$ python3 -q
>>> import numpy as np
>>> np.set_printoptions(precision=2, suppress=True, linewidth=100)
>>> M = np.load("out4.npy")
>>> M
array([[ 0, -3, -4,  4,  3, -2, -2,  3,  1],
       [ 3,  0,  7,  2,  0, -4, -5,  5,  2],
       [ 4, -7,  0,  2, -2,  4, -9,  8,  2],
       [-4, -2, -2,  0, -2,  2,  4,  4,  7],
       [-3,  0,  2,  2,  0,  2, -7,  7,  0],
       [ 2,  4, -4, -2, -2,  0,  2,  7,  0],
       [ 2,  5,  9, -4,  7, -2,  0,  3,  6],
       [-3, -5, -8, -4, -7, -7, -3,  0,  4],
       [-1, -2, -2, -7,  0,  0, -6, -4,  0]])
>>> # skew-symmetric
>>> Uu, sig, Vt = np.linalg.svd(M)
>>> vecs = Vt[:(sig > 1e-8).sum()]
>>> rng = np.random.default_rng(42)
>>> x0 = M[4] + 2 * M[2] + rng.integers(2) * np.eye(9)[1]
>>> x0
array([  5., -14.,   2.,   6.,  -4.,  10., -25.,  23.,   4.])
>>> np.linalg.matrix_rank(np.vstack([M, x0]))
np.int64(8)
>>> np.diag(vecs.T @ vecs)
array([0.96, 0.72, 0.95, 0.87, 0.97, 0.97, 0.89, 0.89, 0.77])
>>> round(np.linalg.norm(x0 - vecs.T @ vecs @ x0), 2)
np.float64(0.0)
>>> rank = np.linalg.matrix_rank(M)
>>> rank
np.int64(8)
>>> N = np.linalg.svd(M)[2][rank:].T
>>> N[:, 0] / N[np.abs(N[:, 0]).round(6).argmax(), 0]
array([ 0.36,  1.  , -0.41,  0.67, -0.32,  0.32, -0.62, -0.63,  0.9 ])
>>> [int(np.linalg.matrix_rank(np.delete(M, i, axis=0))) for i in range(9)]
[8, 8, 8, 8, 8, 8, 8, 8, 8]
